>>> import numpy as np
>>> import numpy.linalg as la
>>> np.set_printoptions(suppress=True, linewidth=140)
>>> m1 = np.array([[4.0, 3.0, 5.0, 1.0],
...     [4.0, 1.0, -4.0, 4.0],
...     [0.0, 0.0, 9.0, 9.0],
...     [0.0, 0.0, 7.0, 5.0]])
>>> m1
array([[ 4.,  3.,  5.,  1.],
       [ 4.,  1., -4.,  4.],
       [ 0.,  0.,  9.,  9.],
       [ 0.,  0.,  7.,  5.]])
>>> B = m1 / np.sqrt((m1 ** 2).mean(axis=1, keepdims=True))
>>> la.matrix_rank(B) == la.matrix_rank(m1)
np.True_
>>> la.matrix_rank(m1 - m1.mean(axis=1, keepdims=True))
np.int64(3)
>>> feats = np.cumsum(np.array([[2, -2, -1],
...     [-1, -1, 2],
...     [2, -2, -3],
...     [1, 2, 0],
...     [-3, 0, -3],
...     [-3, 2, -2],
...     [1, 0, -2],
...     [-1, -3, 2],
...     [-3, -3, 3],
...     [1, 3, -3],
...     [2, -1, 3],
...     [-3, 1, 1],
...     [1, 3, 2]]), axis=0)
>>> feats
array([[ 2, -2, -1],
       [ 1, -3,  1],
       [ 3, -5, -2],
       [ 4, -3, -2],
       [ 1, -3, -5],
       [-2, -1, -7],
       [-1, -1, -9],
       [-2, -4, -7],
       [-5, -7, -4],
       [-4, -4, -7],
       [-2, -5, -4],
       [-5, -4, -3],
       [-4, -1, -1]])
>>> Ac = (feats - feats.mean(axis=0)) / feats.std(axis=0)
>>> np.argwhere(np.abs(Ac) > 2)
array([[8, 1]])
>>> np.round(Ac.std(axis=0), 2)
array([1., 1., 1.])
>>> coef = la.lstsq(np.delete(Ac, 2, axis=1), Ac[:, 2])[0]
>>> round(float(1 - np.var(Ac[:, 2] - np.delete(Ac, 2, axis=1) @ coef)), 2)
0.14
>>> coef.round(2)
array([ 0.38, -0.16])
>>> np.abs(coef).argmax()
np.int64(0)
>>> B = np.c_[feats[:, :1] @ np.array([[2]]), np.array([2, -2, -2, 1, 0, -1, -1, -2, 2, 0, -2, 1, 2])]
>>> B
array([[  4,   2],
       [  2,  -2],
       [  6,  -2],
       [  8,   1],
       [  2,   0],
       [ -4,  -1],
       [ -2,  -1],
       [ -4,  -2],
       [-10,   2],
       [ -8,   0],
       [ -4,  -2],
       [-10,   1],
       [ -8,   2]])
>>> np.round(la.lstsq(feats, B[:, 0])[0], 2) + 0
array([2., 0., 0.])
>>> np.round(la.norm(B - feats @ la.lstsq(feats, B)[0], axis=0), 2) + 0
array([0.  , 5.16])
>>> Ac = feats - feats.mean(axis=0)
>>> left, s, Vh = la.svd(Ac, full_matrices=False)
>>> (np.sign(left[:, 0]) == np.sign(left[0, 0])).astype(int)
array([1, 1, 1, 1, 1, 0, 0, 0, 0, 0, 0, 0, 0])
>>> np.round(Vh[0] * np.sign(Vh[0, np.abs(Vh[0]).argmax()]), 2)
array([0.74, 0.05, 0.67])
>>> s.round(2)
array([12.06,  8.67,  5.83])
>>> la.matrix_rank(Ac)
np.int64(3)
>>> np.round(np.abs(Vh[-1]), 2)
array([0.26, 0.94, 0.21])
>>> B = feats[0, 0] * feats[1:] - np.outer(feats[1:, 0], feats[0])
>>> B
array([[  0,  -4,   3],
       [  0,  -4,  -1],
       [  0,   2,   0],
       [  0,  -4,  -9],
       [  0,  -6, -16],
       [  0,  -4, -19],
       [  0, -12, -16],
       [  0, -24, -13],
       [  0, -16, -18],
       [  0, -14, -10],
       [  0, -18, -11],
       [  0, -10,  -6]])
>>> np.flatnonzero(~B.round(6).any(axis=1))
array([], dtype=int64)
>>> la.matrix_rank(B), la.matrix_rank(feats)
(np.int64(2), np.int64(3))
>>> idx = feats[:, 2] > np.median(feats[:, 2])
>>> u = feats[idx].mean(axis=0) - feats[~idx].mean(axis=0)
>>> ((feats - feats.mean(axis=0)) @ u > 0).astype(int)
array([1, 1, 1, 1, 0, 0, 0, 0, 0, 0, 0, 0, 1])
>>> round(float((((feats - feats.mean(axis=0)) @ u > 0) == idx).mean()), 2)
0.92
>>> W0 = np.load("layer17.npy")
>>> W0
array([[-1.3,  1.4,  0.5, -2. ],
       [ 0.2, -0.4, -0.9,  1.3],
       [ 1.8,  0.3,  0.7, -1. ],
       [-0.8, -0.2, -0.6,  0. ]])
>>> x = np.array([-2, -3, -1, -2])
>>> y = W0 @ x
>>> coef, lr = np.zeros(4), 1 / la.norm(W0, 2) ** 2
>>> for i in range(150):
...     coef -= lr * W0.T @ (W0 @ coef - y)
...     if i % 50 == 0: print(i, round(la.norm(W0 @ coef - y), 2))
... 
0 2.41
50 0.68
100 0.31
>>> coef.round(2)
array([-1.99, -2.71, -0.92, -1.8 ])
>>> round(la.cond(W0), 2)
np.float64(8.01)
>>> rng = np.random.default_rng(787534)
>>> idx = rng.permutation(4)
>>> idx
array([3, 0, 2, 1])
>>> B = W0[idx][:, idx]
>>> B
array([[ 0. , -0.8, -0.6, -0.2],
       [-2. , -1.3,  0.5,  1.4],
       [-1. ,  1.8,  0.7,  0.3],
       [ 1.3,  0.2, -0.9, -0.4]])
>>> round(la.det(B), 2), round(float(la.det(W0[idx])), 2)
(np.float64(1.64), 1.64)
>>> np.trace(B)
np.float64(-1.0)
>>> np.allclose(B, W0)
False
>>> np.round(np.poly(B), 2)
array([ 1.  ,  1.  , -3.52,  0.91,  1.64])
>>> round(float(np.einsum("ij,ji->", B, B)), 2)
8.04
>>> round(float(la.det(B.T)), 2)
1.64
>>> round(float(la.eigvals(B).sum().real), 2)
-1.0
>>> np.kron(np.eye(2, dtype=int), B)
array([[ 0. , -0.8, -0.6, -0.2,  0. , -0. , -0. , -0. ],
       [-2. , -1.3,  0.5,  1.4, -0. , -0. ,  0. ,  0. ],
       [-1. ,  1.8,  0.7,  0.3, -0. ,  0. ,  0. ,  0. ],
       [ 1.3,  0.2, -0.9, -0.4,  0. ,  0. , -0. , -0. ],
       [ 0. , -0. , -0. , -0. ,  0. , -0.8, -0.6, -0.2],
       [-0. , -0. ,  0. ,  0. , -2. , -1.3,  0.5,  1.4],
       [-0. ,  0. ,  0. ,  0. , -1. ,  1.8,  0.7,  0.3],
       [ 0. ,  0. , -0. , -0. ,  1.3,  0.2, -0.9, -0.4]])
>>> B = W0 / np.sqrt((W0 ** 2).mean(axis=1, keepdims=True))
>>> la.matrix_rank(B) == la.matrix_rank(W0)
np.True_
>>> B[0].round(2)
array([-0.93,  1.  ,  0.36, -1.42])
>>> np.round(W0 - W0.mean(axis=1, keepdims=True), 2)
array([[-0.95,  1.75,  0.85, -1.65],
       [ 0.15, -0.45, -0.95,  1.25],
       [ 1.35, -0.15,  0.25, -1.45],
       [-0.4 ,  0.2 , -0.2 ,  0.4 ]])
>>> la.matrix_rank(W0 - W0.mean(axis=1, keepdims=True))
np.int64(3)
>>> arr = np.diag(np.array([-2, -2, 2])) + 5 * np.eye(3, k=1) + 5 * np.eye(3, k=-1)
>>> arr
array([[-2.,  5.,  0.],
       [ 5., -2.,  5.],
       [ 0.,  5.,  2.]])
>>> la.cond(arr) > 100
np.False_
>>> round(np.log10(la.cond(arr)))
2
>>> np.round(la.norm(arr, 2) / la.norm(arr), 2)
np.float64(0.79)
>>> np.round(la.norm(arr, axis=1), 2)
array([5.39, 7.35, 5.39])
>>> round(float(la.norm(arr) ** 2 / la.norm(arr, 2) ** 2), 2)
1.61
>>> la.norm(arr, axis=1).argmax()
np.int64(1)
>>> np.round(la.norm(arr, 2), 2)
np.float64(8.35)
>>> round(float(la.norm(arr, 1)), 2), round(la.norm(arr, np.inf), 2)
(12.0, np.float64(12.0))
>>> np.round(la.norm(arr, axis=0), 2)
array([5.39, 7.35, 5.39])
>>> O = arr.astype(float).copy()
>>> for j in range(3):
...     O[:, j] -= O[:, :j] @ (O[:, :j].T @ O[:, j])
...     O[:, j] /= la.norm(O[:, j])
... 
>>> np.round(O.T @ O, 2) + 0
array([[1., 0., 0.],
       [0., 1., 0.],
       [0., 0., 1.]])
>>> np.round(la.eigvalsh(arr).min(), 2)
np.float64(-8.35)
>>> np.all(la.eigvalsh(arr) > 0)
np.False_
>>> [round(float(la.det(arr[:i, :i])), 2) + 0 for i in range(1, 4)]
[-2.0, -21.0, 8.0]
>>> E = np.array([[4.0, 1.0, 1.0], [1.0, 4.0, 1.0], [1.0, 1.0, 4.0]])
>>> # symmetric
>>> vals, V = la.eig(E)
>>> np.round(np.sort(la.eigvals(la.inv(E))), 2)
array([0.17, 0.33, 0.33])
>>> np.round(np.sort(la.eigvals(E @ E)), 2)
array([ 9.,  9., 36.])
>>> np.round(np.prod(vals), 2)
np.float64(54.0)
>>> u = np.array([2, 3, 2])
>>> B = E + np.outer(u, np.eye(3)[1])
>>> la.matrix_rank(B - E)
np.int64(1)
>>> vals, V = la.eigh(E)
>>> np.round(la.eigvalsh(E @ E), 2)
array([ 9.,  9., 36.])
>>> np.round(V @ np.diag(vals) @ V.T, 2)
array([[4., 1., 1.],
       [1., 4., 1.],
       [1., 1., 4.]])
>>> np.round(la.eigvalsh(E + 4 * np.eye(3)), 2)
array([ 7.,  7., 10.])
>>> np.round(V.T @ E @ V, 2) + 0
array([[3., 0., 0.],
       [0., 3., 0.],
       [0., 0., 6.]])
>>> vals.sum(), np.trace(E)
(np.float64(12.0), np.float64(12.0))
>>> (vals > 1e-8).sum(), (vals < -1e-8).sum()
(np.int64(3), np.int64(0))
>>> np.unique(vals.round(6) + 0, return_counts=True)[1]
array([2, 1])
>>> P = np.triu(np.array([[-1, 0, 9], [-4, 7, -5], [-2, -8, 1]]), 1) + np.eye(3)
>>> B = P @ E @ la.inv(P)
>>> np.trace(B), np.trace(E)
(np.float64(12.0), np.float64(12.0))
>>> P @ E - E @ P
array([[ 9.,  9.,  5.],
       [-5., -5., -9.],
       [ 0.,  0., -4.]])
>>> np.round(np.poly(B), 2)
array([  1., -12.,  45., -54.])
>>> np.round(la.det(B), 2)
np.float64(54.0)
>>> B
array([[ 13.,  10., -30.],
       [ -4.,  -1.,  12.],
       [  1.,   1.,   0.]])
>>> O, V = la.qr(E[:, :1])[0], la.qr(E[:, 1:])[0]
>>> s = la.svd(O.T @ V, compute_uv=False)
>>> s.round(2)
array([0.58])
>>> np.round(la.norm(O @ O.T - V @ V.T, 2), 2)
np.float64(1.0)
>>> K = np.array([[2.9, 0.56, 1.05, 0.82],
...     [0.56, 3.69, -0.7, -0.19],
...     [1.05, -0.7, 1.99, 0.63],
...     [0.82, -0.19, 0.63, 1.43]])
>>> th = np.radians(135)
>>> Rm = np.eye(4)
>>> Rm[2, 2] = Rm[3, 3] = np.cos(th)
>>> Rm[2, 3], Rm[3, 2] = -np.sin(th), np.sin(th)
>>> Rm.round(2)
array([[ 1.  ,  0.  ,  0.  ,  0.  ],
       [ 0.  ,  1.  ,  0.  ,  0.  ],
       [ 0.  ,  0.  , -0.71, -0.71],
       [ 0.  ,  0.  ,  0.71, -0.71]])
>>> B = K @ Rm.T
>>> np.round(la.svd(K, compute_uv=False), 2), np.round(la.svd(B, compute_uv=False), 2)
(array([4., 4., 1., 1.]), array([4., 4., 1., 1.]))
>>> A = np.array([[1.0, 0.5, 0.25], [0.5, 1.0, 0.5], [0.25, 0.5, 1.0]])
>>> A
array([[1.  , 0.5 , 0.25],
       [0.5 , 1.  , 0.5 ],
       [0.25, 0.5 , 1.  ]])
>>> L = la.cholesky(A)
>>> np.round(np.diag(L) ** 2, 2)
array([1.  , 0.75, 0.75])
>>> L.round(2)
array([[1.  , 0.  , 0.  ],
       [0.5 , 0.87, 0.  ],
       [0.25, 0.43, 0.87]])
>>> round(float(np.prod(np.diag(L)) ** 2), 2), round(la.det(A), 2)
(0.56, np.float64(0.56))
>>> la.eigvalsh(A).min() > 0
np.True_
>>> A / np.sqrt(np.outer(np.diag(A), np.diag(A)))
array([[1.  , 0.5 , 0.25],
       [0.5 , 1.  , 0.5 ],
       [0.25, 0.5 , 1.  ]])
>>> np.round(L @ L.T, 2)
array([[1.  , 0.5 , 0.25],
       [0.5 , 1.  , 0.5 ],
       [0.25, 0.5 , 1.  ]])
>>> M = np.loadtxt("dump.csv", delimiter=",")
>>> M.round(2)
array([[0.21, 0.35, 0.21],
       [0.35, 0.58, 0.35],
       [0.21, 0.35, 0.21]])
>>> # projection: eigenvalues are 0 or 1
>>> rk = la.matrix_rank(M)
>>> rk
np.int64(1)
>>> null = la.svd(M)[2][rk:].T
>>> [int(la.matrix_rank(M[:i])) for i in range(1, len(M) + 1)]
[1, 1, 1]
>>> la.matrix_rank(M.T @ M), la.matrix_rank(M @ M.T)
(np.int64(1), np.int64(1))
>>> [int(la.matrix_rank(M[:, :j + 1])) for j in range(3)]
[1, 1, 1]
>>> np.round(M @ null, 2) + 0
array([[0., 0.],
       [0., 0.],
       [0., 0.]])
>>> np.round(null @ null.T, 2)
array([[ 0.79, -0.35, -0.21],
       [-0.35,  0.42, -0.35],
       [-0.21, -0.35,  0.79]])
>>> vals, V = la.eigh(M)
>>> x = np.array([4, 3, 2])
>>> np.round(V * np.maximum(vals, 0) @ V.T, 2)
array([[0.21, 0.35, 0.21],
       [0.35, 0.58, 0.35],
       [0.21, 0.35, 0.21]])
>>> round(np.abs(M).sum(axis=1).max(), 2), round(np.abs(vals).max(), 2)
(np.float64(1.28), np.float64(1.0))
>>> np.round(V * np.abs(vals) @ V.T, 2)
array([[0.21, 0.35, 0.21],
       [0.35, 0.58, 0.35],
       [0.21, 0.35, 0.21]])
>>> round(float(x @ M @ x), 2)
25.33
>>> (np.sign(V[:, -1].round(6)) == np.sign(V[0, -1].round(6))).astype(int)
array([1, 1, 1])
>>> np.round(la.eigvalsh(M[1:, 1:]), 2) + 0
array([0.  , 0.79])
>>> left, s, Vh = la.svd(M)
>>> V = Vh[:(s > 1e-8).sum()]
>>> x = M[2] + -1 * M[0] + rng.integers(2) * np.eye(3)[1]
>>> x
array([0., 0., 0.])
>>> np.round(V.T @ V, 2)
array([[0.21, 0.35, 0.21],
       [0.35, 0.58, 0.35],
       [0.21, 0.35, 0.21]])
>>> np.round(np.diag(V.T @ V), 2)
array([0.21, 0.58, 0.21])
